$ ipython --no-banner

In [1]: import numpy as np

In [2]: from numpy import linalg as LA

In [3]: np.set_printoptions(precision=2, suppress=True, linewidth=100)

In [4]: def rnd(a):
   ...:     return np.round(a, 2) + 0
   ...: 

In [5]: F = np.load("out3.npy")

In [6]: F
Out[6]: 
array([[ 3,  4],
       [ 5,  6],
       [ 7,  8],
       [ 9, 10]])

In [7]: t3 = np.stack([F, -2 * F, F[::-1]])

In [8]: (t3 @ F.T).shape
Out[8]: (3, 4, 4)

In [9]: rnd(LA.norm(F, 2) / LA.norm(F))
Out[9]: np.float64(1.0)

In [10]: [round(float(x), 2) for x in LA.svd(F, compute_uv=False)[:3]]
Out[10]: [19.49, 0.46]

In [11]: round(np.log10(LA.cond(F)))
Out[11]: 2

In [12]: rnd(np.abs(LA.svd(F)[2][-1]))
Out[12]: array([0.75, 0.66])

In [13]: F.reshape(-1, 2)
Out[13]: 
array([[ 3,  4],
       [ 5,  6],
       [ 7,  8],
       [ 9, 10]])

In [14]: t3 = F.reshape(4, 2, -1)

In [15]: t3.shape
Out[15]: (4, 2, 1)

In [16]: np.swapaxes(t3, 1, 2)[1]
Out[16]: array([[5, 6]])

In [17]: t3.sum(axis=1)
Out[17]: 
array([[ 7],
       [11],
       [15],
       [19]])

In [18]: X = np.load("mat.npy")

In [19]: X
Out[19]: 
array([[ 1.17,  0.44,  3.44],
       [ 2.6 ,  3.22,  3.23],
       [ 2.76,  2.97,  3.39],
       [ 4.72,  2.7 ,  4.46],
       [ 3.9 , -2.23,  5.69],
       [ 2.  ,  4.93,  2.35],
       [ 4.96,  0.64,  5.27],
       [ 1.97,  9.42,  0.85],
       [ 1.41,  3.22,  2.63],
       [ 4.97,  0.19,  5.42],
       [ 2.27,  0.06,  4.12],
       [ 0.44, -0.39,  3.35],
       [ 2.03,  5.55,  2.16],
       [-0.46,  0.42,  2.63],
       [-0.14,  2.94,  1.95],
       [ 5.49,  0.87,  5.46],
       [ 2.6 ,  0.21,  4.23],
       [ 3.  , -3.25,  5.58],
       [-0.71,  1.07,  2.29],
       [ 4.07,  1.82,  4.43],
       [-0.89, -0.85,  2.84],
       [ 1.17,  7.54,  1.07],
       [ 3.02,  3.22,  3.44],
       [ 1.15,  4.01,  2.24],
       [ 1.07,  2.25,  2.79],
       [ 2.03,  3.6 ,  2.81],
       [ 4.73, -0.56,  5.55],
       [ 1.72,  4.28,  2.43],
       [ 4.81,  4.97,  3.75],
       [-3.2 ,  0.76,  1.15],
       [ 3.1 ,  3.82,  3.27]])

In [20]: C2 = np.cov(X, rowvar=False)

In [21]: np.argwhere(np.triu(np.abs(np.corrcoef(X.T)) > 0.8, 1))
Out[21]: array([], shape=(0, 2), dtype=int64)

In [22]: rnd(np.corrcoef(X.T))
Out[22]: 
array([[ 1.  , -0.03,  0.75],
       [-0.03,  1.  , -0.68],
       [ 0.75, -0.68,  1.  ]])

In [23]: rnd(np.polyfit(X[:, 2], X[:, 1], 1))
Out[23]: array([-1.34,  6.71])

In [24]: rnd(X.std(axis=0))
Out[24]: array([1.99, 2.68, 1.36])

In [25]: m1 = np.load("data.npy")

In [26]: m1
Out[26]: 
array([[ 0.  , -2.13,  2.96,  2.47],
       [ 0.  , -0.95,  2.1 ,  1.3 ],
       [ 0.  , -0.67,  1.86,  0.99],
       [ 0.  , -0.17,  1.28,  0.3 ],
       [ 0.  , -0.11,  1.19,  0.2 ],
       [ 0.  ,  0.1 ,  0.74, -0.24],
       [ 0.  ,  0.14,  0.35, -0.48],
       [ 0.  ,  0.1 ,  0.18, -0.49],
       [ 0.  ,  0.06,  0.08, -0.4 ],
       [ 0.  ,  0.03,  0.03, -0.29],
       [ 0.  ,  0.01,  0.01, -0.21],
       [ 0.  ,  0.16,  0.12,  0.94],
       [ 0.  ,  0.22,  0.16,  1.1 ],
       [ 0.  ,  0.26,  0.18,  1.21],
       [ 0.  ,  0.73,  0.44,  2.2 ],
       [ 0.  ,  3.26,  1.47,  5.37],
       [ 0.  ,  5.92,  2.34,  7.74],
       [ 0.  ,  6.38,  2.48,  8.1 ],
       [ 0.  ,  7.62,  2.84,  9.05],
       [ 0.  ,  7.63,  2.84,  9.05],
       [ 0.  ,  7.91,  2.92,  9.25],
       [ 0.  , 10.96,  3.74, 11.34]])

In [27]: def softmax(z):
    ...:     e = np.exp(z - z.max(axis=-1, keepdims=True))
    ...:     return e / e.sum(axis=-1, keepdims=True)
    ...: 

In [28]: rnd(softmax(m1[18] + 5))
Out[28]: array([0.  , 0.19, 0.  , 0.81])

In [29]: rnd(softmax(m1).sum(axis=1))
Out[29]: array([1., 1., 1., 1., 1., 1., 1., 1., 1., 1., 1., 1., 1., 1., 1., 1., 1., 1., 1., 1., 1., 1.])

In [30]: rnd(softmax(10 * m1[18]))
Out[30]: array([0., 0., 0., 1.])

In [31]: scores = m1 @ m1.T / np.sqrt(4)

In [32]: rnd(softmax(scores)[18] @ m1)
Out[32]: array([ 0.  , 10.96,  3.74, 11.34])

In [33]: f = np.array([-3, -2])

In [34]: r1 = np.array([1, -1, 0, 2, 3, 1])

In [35]: feats = f[:, None] + r1[None, :]

In [36]: feats
Out[36]: 
array([[-2, -4, -3, -1,  0, -2],
       [-1, -3, -2,  0,  1, -1]])

In [37]: ang = np.radians(180)

In [38]: r_ = np.eye(6)

In [39]: r_[5, 5] = r_[4, 4] = np.cos(ang)

In [40]: r_[5, 4], r_[4, 5] = -np.sin(ang), np.sin(ang)

In [41]: rnd(r_)
Out[41]: 
array([[ 1.,  0.,  0.,  0.,  0.,  0.],
       [ 0.,  1.,  0.,  0.,  0.,  0.],
       [ 0.,  0.,  1.,  0.,  0.,  0.],
       [ 0.,  0.,  0.,  1.,  0.,  0.],
       [ 0.,  0.,  0.,  0., -1.,  0.],
       [ 0.,  0.,  0.,  0.,  0., -1.]])

In [42]: out = feats @ r_.T

In [43]: rnd(LA.det(r_)), np.trace(r_)
Out[43]: (np.float64(1.0), np.float64(2.0))

In [44]: rnd(LA.norm(feats, 2))
Out[44]: np.float64(6.98)

In [45]: rnd(LA.norm(feats, 1)), rnd(LA.norm(feats, np.inf))
Out[45]: (np.float64(7.0), np.float64(12.0))

In [46]: rnd(LA.norm(feats[0] - feats[1]))
Out[46]: np.float64(2.45)

In [47]: x = np.array([2, -2, -5, 7, -9, 9])

In [48]: feats @ np.ones(6)
Out[48]: array([-12.,  -6.])

In [49]: np.einsum("ij,j->i", feats, x)
Out[49]: array([-6, -4])

In [50]: W0 = np.load("a.npy")

In [51]: W0
Out[51]: 
array([[ 0, -5, -3,  2],
       [ 5,  0,  0, -1],
       [ 3,  0,  0,  2],
       [-2,  1, -2,  0]])

In [52]: rng = np.random.default_rng(19)

In [53]: z = rng.permutation(4)

In [54]: out = W0[:, z] * rng.choice([-1, 1], 4)

In [55]: out
Out[55]: 
array([[-2, -5,  0,  3],
       [ 1,  0, -5,  0],
       [-2,  0, -3,  0],
       [ 0,  1,  2,  2]])

In [56]: left, _, VT = LA.svd(W0.T @ out)

In [57]: z
Out[57]: array([3, 1, 0, 2])

In [58]: rnd(left @ VT)
Out[58]: 
array([[ 0.,  0., -1.,  0.],
       [ 0.,  1.,  0.,  0.],
       [ 0.,  0.,  0., -1.],
       [-1.,  0.,  0.,  0.]])

In [59]: rnd(LA.norm(out, 2))
Out[59]: np.float64(6.21)

In [60]: out[2] @ out[0]
Out[60]: np.int64(4)

In [61]: rnd(LA.norm(out[2] - out[0]))
Out[61]: np.float64(6.56)

In [62]: rnd(LA.norm(out, 1)), rnd(LA.norm(out, np.inf))
Out[62]: (np.float64(10.0), np.float64(10.0))

In [63]: rnd(LA.norm(out, axis=1))
Out[63]: array([6.16, 5.1 , 3.61, 3.  ])

In [64]: rnd(LA.norm(out[2], 1)), rnd(LA.norm(out[2], np.inf))
Out[64]: (np.float64(5.0), np.float64(3.0))

In [65]: LA.norm(out, axis=1).argmax()
Out[65]: np.int64(0)

In [66]: M = np.array([[0.3, 0.6, 0.6, 1.5],
    ...:     [2.3, 0.9, -1.3, 0.2],
    ...:     [1.1, 0.0, 1.3, -0.5],
    ...:     [-0.2, -1.1, -0.2, 0.5]])

In [67]: M[0] = M[2] + 0.05 * rng.normal(size=4)

In [68]: rnd(M)
Out[68]: 
array([[ 1.03,  0.03,  1.27, -0.47],
       [ 2.3 ,  0.9 , -1.3 ,  0.2 ],
       [ 1.1 ,  0.  ,  1.3 , -0.5 ],
       [-0.2 , -1.1 , -0.2 ,  0.5 ]])

In [69]: z = rng.permutation(4)

In [70]: out = M[:, z] * rng.choice([-1, 1], 4)

In [71]: rnd(out)
Out[71]: 
array([[-1.03,  1.27, -0.47, -0.03],
       [-2.3 , -1.3 ,  0.2 , -0.9 ],
       [-1.1 ,  1.3 , -0.5 ,  0.  ],
       [ 0.2 , -0.2 ,  0.5 ,  1.1 ]])

In [72]: left, _, VT = LA.svd(M.T @ out)

In [73]: rnd(left @ VT)
Out[73]: 
array([[-1.,  0.,  0.,  0.],
       [ 0.,  0.,  0., -1.],
       [ 0.,  1.,  0.,  0.],
       [ 0.,  0.,  1.,  0.]])

In [74]: rnd(LA.lstsq(M, out)[0])
Out[74]: 
array([[-1.,  0.,  0.,  0.],
       [ 0.,  0.,  0., -1.],
       [ 0.,  1.,  0.,  0.],
       [ 0.,  0.,  1.,  0.]])

In [75]: mat = np.load("dump.npy")

In [76]: mat
Out[76]: 
array([[ 1.1,  0.2,  1. , -1.2, -1. , -0.2],
       [ 1.9,  1.6,  1. , -0.8,  0.1, -0.1]])

In [77]: out = mat + rng.integers(-2, 3, (2, 1)) @ rng.integers(-2, 3, (1, 6))

In [78]: rnd(out)
Out[78]: 
array([[ 0.1,  1.2,  3. , -0.2,  0. ,  0.8],
       [ 1.9,  1.6,  1. , -0.8,  0.1, -0.1]])

In [79]: np.abs(out - mat).sum(axis=1)
Out[79]: array([7., 0.])

In [80]: LA.matrix_rank(out - mat, tol=1e-8)
Out[80]: np.int64(1)

In [81]: rnd(LA.svd(out - mat, compute_uv=False))
Out[81]: array([3., 0.])
